$ python3 -q
>>> import numpy as np
>>> from numpy import linalg as LA
>>> np.set_printoptions(precision=3, suppress=True, linewidth=140)
>>> arr = np.loadtxt("w.csv", delimiter=",")
>>> arr
array([[  1., -10.,   6.,   0.,   6.,   3.,  -4.,  -4.,   1.,  -3.,  -7.,  13., -25.],
       [ -1.,  -2.,   0.,   6.,  -2.,   7.,   2.,  -6.,  -1.,   7.,  -5.,  13., -15.],
       [ -1.,  -8.,   7.,  -1.,   2.,   4.,   3.,  -9.,  -1.,   5.,  -9.,  16., -25.],
       [  0., -12.,  14., -14.,   8.,  -6.,   2.,  -6.,   0.,  -4.,  -8.,   6., -20.],
       [  1., -10.,   6.,   0.,   6.,   3.,  -4.,  -4.,   1.,  -3.,  -7.,  13., -25.],
       [  0.,  -6.,   5.,  -2.,   3.,   1.,   0.,  -4.,   0.,   0.,  -5.,   8., -15.],
       [ -1.,  -8.,  11., -11.,   4.,  -4.,   5.,  -7.,  -1.,   1.,  -7.,   6., -15.],
       [  1.,  -4.,  -1.,   7.,   2.,   6.,  -5.,  -1.,   1.,  -1.,  -3.,  10., -15.],
       [  1.,  -4.,   3.,  -3.,   4.,  -2.,  -3.,   1.,   1.,  -5.,  -1.,   0.,  -5.],
       [  0.,  -6.,   3.,   3.,   2.,   5.,  -1.,  -5.,   0.,   2.,  -6.,  13., -20.],
       [  0.,   0.,  -4.,  10.,  -2.,   8.,  -2.,  -2.,   0.,   4.,  -2.,  10., -10.],
       [ -1.,  -8.,   9.,  -6.,   3.,   0.,   4.,  -8.,  -1.,   3.,  -8.,  11., -20.]])
>>> rk = LA.matrix_rank(arr)
>>> rk
np.int64(3)
>>> ns = LA.svd(arr)[2][rk:].T
>>> [int(LA.matrix_rank(arr[:i])) for i in range(1, len(arr) + 1)]
[1, 2, 3, 3, 3, 3, 3, 3, 3, 3, 3, 3]
>>> np.allclose(arr @ ns, 0)
True
>>> [int(LA.matrix_rank(np.delete(arr, i, axis=0))) for i in range(12)]
[3, 3, 3, 3, 3, 3, 3, 3, 3, 3, 3, 3]
>>> [int(LA.matrix_rank(arr[:, :j + 1])) for j in range(13)]
[1, 2, 3, 3, 3, 3, 3, 3, 3, 3, 3, 3, 3]
>>> ns.shape
(13, 10)
>>> LA.matrix_rank(arr.T @ arr), LA.matrix_rank(arr @ arr.T)
(np.int64(3), np.int64(3))
>>> def softmax(z):
...     e = np.exp(z - z.max(axis=-1, keepdims=True))
...     return e / e.sum(axis=-1, keepdims=True)
... 
>>> softmax(arr).sum(axis=1)
array([1., 1., 1., 1., 1., 1., 1., 1., 1., 1., 1., 1.])
>>> np.round(softmax(arr[8] + -2), 3) + 0
array([0.032, 0.   , 0.238, 0.001, 0.646, 0.002, 0.001, 0.032, 0.032, 0.   , 0.004, 0.012, 0.   ])
>>> S = arr @ arr.T / np.sqrt(13)
>>> softmax(S).round(6).argmax(axis=1)
array([0, 2, 2, 3, 0, 2, 3, 0, 3, 2, 2, 2])
>>> np.round(softmax(S)[8] @ arr, 3) + 0
array([  0., -12.,  14., -14.,   8.,  -6.,   2.,  -6.,   0.,  -4.,  -8.,   6., -20.])
>>> x = np.array([0, 0, 3, 1, 4, 0, 2, 0, 0, 1, 2, 0, 1])
>>> h1 = np.maximum(arr @ x, 0)
>>> np.maximum(arr @ (3 * x), 0)
array([ 0.,  0.,  0., 72.,  0.,  0., 60.,  0., 12.,  0.,  0., 24.])
>>> np.flatnonzero(h1 > 1e-9)
array([ 3,  6,  8, 11])
>>> np.maximum(arr @ x, 0) - np.maximum(-arr @ x, 0)
array([ -8., -16.,  -4.,  24.,  -8.,   0.,  20., -20.,   4., -12., -24.,   8.])
>>> rng = np.random.default_rng(3817)
>>> out = arr + rng.integers(-2, 3, (12, 3)) @ rng.integers(-2, 3, (3, 13))
>>> out
array([[  1.,  -6.,   9.,   0.,   7.,   4.,  -4.,  -4.,  -1.,  -4.,  -5.,  14., -28.],
       [ -2.,  -9.,  -7.,   6.,  -4.,   4.,  -1.,  -4.,   2.,   8., -10.,  13., -10.],
       [ -2.,   0.,  15.,  -1.,   9.,   7.,   3.,  -7.,  -4.,   3.,  -2.,  16., -32.],
       [  2., -10.,  14., -14.,   2.,  -6.,   4., -10.,  -2.,  -4., -10.,   8., -20.],
       [  2., -13.,   3.,   0.,   2.,   2.,  -3.,  -6.,   2.,  -2., -10.,  13., -22.],
       [ -1.,  -1.,   7.,  -2.,   4.,   1.,  -3.,  -2.,  -3.,  -2.,  -4.,  11., -19.],
       [ -3., -11.,   9., -11.,   8.,  -5.,   2.,  -3.,   1.,   1.,  -7.,   5., -14.],
       [  2.,   3.,   6.,   7.,   4.,   9.,  -2.,  -3.,  -2.,  -2.,   2.,  10., -20.],
       [  2.,  -3.,   3.,  -3.,   1.,  -2.,  -2.,  -1.,   0.,  -5.,  -2.,   1.,  -5.],
       [  2., -12.,  -3.,   3.,  -6.,   3.,   1.,  -9.,   2.,   4., -12.,  13., -14.],
       [ -1.,  -1.,  -4.,  10.,   1.,   8.,  -3.,   0.,   1.,   4.,  -1.,   9., -10.],
       [ -3., -11.,   7.,  -6.,   7.,  -1.,   1.,  -4.,   1.,   3.,  -8.,  10., -19.]])
>>> np.round(LA.svd(out - arr, compute_uv=False), 3) + 0
array([31.38 , 17.684,  7.249,  0.   ,  0.   ,  0.   ,  0.   ,  0.   ,  0.   ,  0.   ,  0.   ,  0.   ])
>>> LA.matrix_rank(out - arr, tol=1e-8)
np.int64(3)
